$ ipython --no-banner

In [1]: import numpy as np

In [2]: np.set_printoptions(precision=1, suppress=True, linewidth=140)

In [3]: E = np.load("test18.npy")

In [4]: print(E)
[[2. 1. 0. 2. 0. 0. 0. 0. 0. 3. 3. 0. 1. 0.]
 [2. 1. 3. 3. 3. 3. 0. 1. 3. 1. 1. 1. 1. 0.]
 [3. 2. 0. 0. 3. 3. 3. 1. 1. 3. 3. 0. 3. 0.]
 [2. 1. 3. 3. 2. 2. 1. 2. 2. 3. 1. 0. 3. 0.]
 [0. 3. 2. 0. 2. 2. 0. 0. 1. 0. 2. 1. 2. 0.]
 [2. 1. 1. 3. 1. 2. 3. 1. 1. 2. 1. 2. 3. 0.]
 [1. 3. 0. 3. 0. 2. 0. 1. 3. 1. 2. 0. 3. 0.]
 [0. 2. 1. 0. 3. 3. 0. 0. 0. 2. 0. 0. 2. 0.]
 [3. 0. 3. 0. 3. 3. 0. 1. 1. 3. 1. 3. 2. 0.]
 [2. 3. 3. 0. 1. 1. 2. 0. 1. 0. 3. 0. 1. 0.]
 [2. 3. 1. 1. 1. 0. 2. 2. 2. 1. 1. 1. 0. 0.]
 [1. 1. 1. 1. 2. 2. 2. 2. 0. 3. 1. 1. 1. 0.]
 [3. 0. 1. 2. 2. 3. 0. 1. 0. 2. 1. 2. 1. 0.]
 [0. 0. 0. 0. 0. 0. 0. 0. 0. 0. 0. 0. 0. 1.]]

In [5]: # 2 groups of indices that never mix

In [6]: U, sv, Vt = np.linalg.svd(E, full_matrices=False)

In [7]: print(np.allclose(U * sv @ Vt, E))
True

In [8]: print(np.abs(Vt[0]))
[0.3 0.3 0.3 0.3 0.3 0.4 0.2 0.2 0.2 0.3 0.3 0.2 0.3 0. ]

In [9]: print(np.abs(U[:, 0]).round(6).argmax())
2

In [10]: print((sv > 1e-8).sum())
14

In [11]: print(np.cumsum(sv ** 2) / np.sum(sv ** 2))
[0.7 0.8 0.8 0.9 0.9 0.9 1.  1.  1.  1.  1.  1.  1.  1. ]

In [12]: print(np.flatnonzero(np.linalg.matrix_power((E != 0) + (E.T != 0) + np.eye(14), 14)[11]))
[ 0  1  2  3  4  5  6  7  8  9 10 11 12]

In [13]: X = np.load("a.npy")

In [14]: print(X)
[[ -0.1   0.7  -0.7   0.1   0.2  -0.8  -0.2   1.    0.8   0. ]
 [  0.1   1.9  -1.5   0.4   0.5  -2.6  -0.7   2.8   2.   -0.4]
 [  0.   -5.2   4.1  -1.2  -1.4   6.5   1.5  -6.8  -5.2   1.3]
 [ -0.1  -1.    0.6  -0.2  -0.2   1.1   0.2  -1.4  -1.    0.1]
 [  0.1  -3.7   2.9  -0.9  -0.9   4.8   1.   -4.8  -3.9   1. ]
 [  0.   11.2  -8.5   2.8   3.  -14.1  -2.7  14.1  11.4  -2.7]
 [  0.1   0.    0.    0.1   0.   -0.1   0.    0.   -0.1   0. ]
 [ -0.1  -3.3   2.6  -1.   -0.9   4.3   0.8  -4.2  -3.3   0.9]
 [  0.   -5.7   4.3  -1.4  -1.4   7.2   1.5  -7.   -5.6   1.5]
 [  0.    4.5  -3.4   1.2   1.1  -5.5  -1.1   5.8   4.5  -1.1]
 [  0.1   3.1  -2.3   0.7   0.7  -4.1  -0.7   3.9   3.2  -0.7]
 [  0.   -6.1   4.7  -1.8  -1.7   7.9   1.6  -8.   -6.2   1.5]
 [  0.    1.1  -0.8   0.2   0.2  -1.4  -0.2   1.2   1.1  -0.1]
 [  0.    2.3  -1.7   0.5   0.5  -2.7  -0.5   2.9   2.1  -0.7]
 [  0.   -0.2   0.1  -0.1  -0.2   0.3   0.1  -0.2  -0.3  -0.2]
 [ -0.1   1.   -0.9   0.3   0.3  -1.7  -0.4   1.4   1.2  -0.2]
 [  0.2   2.5  -1.9   0.5   0.7  -3.   -0.6   3.    2.3  -0.6]
 [ -0.1  -8.8   6.7  -2.1  -2.1  11.1   2.2 -10.8  -8.7   2.1]
 [  0.    4.9  -3.6   1.2   1.1  -6.   -1.2   6.    4.7  -1.3]
 [  0.    1.8  -1.3   0.4   0.4  -2.3  -0.5   2.2   1.8  -0.4]
 [  0.   -1.9   1.4  -0.6  -0.6   2.5   0.2  -2.3  -1.7   0.5]
 [ -0.1  -0.9   0.7  -0.2  -0.2   1.3   0.3  -1.4  -1.3   0.3]
 [ -0.1  -4.    3.   -1.3  -1.2   5.    1.   -4.8  -4.1   1.2]
 [ -0.1  -0.3   0.5  -0.3   0.    0.7   0.1  -0.5  -0.5   0.2]
 [  0.1   6.1  -4.6   1.6   1.5  -7.8  -1.6   7.9   6.3  -1.5]
 [ -0.2  -7.7   5.9  -1.8  -2.    9.9   2.   -9.6  -7.8   1.9]
 [  0.2  -5.7   4.2  -1.2  -1.4   7.1   1.5  -7.   -5.6   1.4]
 [  0.2  -1.6   1.4  -0.3  -0.5   2.3   0.3  -2.3  -1.8   0.5]
 [  0.    0.6  -0.5   0.1   0.2  -0.6  -0.1   0.7   0.6   0. ]
 [ -0.1   3.3  -2.4   0.8   0.6  -4.4  -0.7   4.3   3.5  -0.8]
 [  0.    2.5  -1.8   0.5   0.6  -3.2  -0.6   3.1   2.7  -0.5]
 [ -0.1  -4.7   3.8  -1.2  -1.3   6.1   1.1  -6.2  -4.9   1.2]
 [  0.   -5.8   4.2  -1.3  -1.4   7.2   1.5  -7.1  -5.7   1.6]
 [  0.  -12.1   9.1  -3.1  -3.   15.2   2.9 -15.2 -12.5   3.2]
 [  0.   -3.5   2.8  -0.9  -0.9   4.5   0.9  -4.4  -3.6   0.8]
 [ -0.1   3.2  -2.4   0.8   0.8  -3.8  -0.7   3.8   3.   -0.7]
 [ -0.1  -1.4   1.   -0.3  -0.3   1.6   0.2  -1.6  -1.5   0.3]
 [  0.    2.5  -1.9   0.8   0.6  -3.2  -0.6   3.1   2.6  -0.7]
 [  0.    3.   -2.3   0.8   0.9  -3.6  -0.6   3.8   3.   -0.8]
 [  0.   -1.5   1.2  -0.6  -0.4   2.    0.4  -2.   -1.4   0.4]
 [ -0.1  -6.9   5.2  -1.7  -1.5   8.6   1.8  -8.8  -6.9   1.7]
 [  0.1   1.8  -1.4   0.5   0.5  -2.4  -0.5   2.6   2.1  -0.5]
 [ -0.1  -2.6   2.1  -0.5  -0.5   3.1   0.7  -3.4  -2.6   0.7]]

In [15]: U, sv, Vt = np.linalg.svd(X, full_matrices=False)

In [16]: print(np.round(U.T @ X @ Vt.T, 1) + 0)
[[72.5  0.   0.   0.   0.   0.   0.   0.   0.   0. ]
 [ 0.   0.9  0.   0.   0.   0.   0.   0.   0.   0. ]
 [ 0.   0.   0.8  0.   0.   0.   0.   0.   0.   0. ]
 [ 0.   0.   0.   0.7  0.   0.   0.   0.   0.   0. ]
 [ 0.   0.   0.   0.   0.7  0.   0.   0.   0.   0. ]
 [ 0.   0.   0.   0.   0.   0.7  0.   0.   0.   0. ]
 [ 0.   0.   0.   0.   0.   0.   0.6  0.   0.   0. ]
 [ 0.   0.   0.   0.   0.   0.   0.   0.5  0.   0. ]
 [ 0.   0.   0.   0.   0.   0.   0.   0.   0.5  0. ]
 [ 0.   0.   0.   0.   0.   0.   0.   0.   0.   0.4]]

In [17]: print(np.round(sv / sv[0], 1) + 0)
[1. 0. 0. 0. 0. 0. 0. 0. 0. 0.]

In [18]: print(np.round(np.abs(Vt[0]), 1) + 0)
[0.  0.4 0.3 0.1 0.1 0.5 0.1 0.5 0.4 0.1]
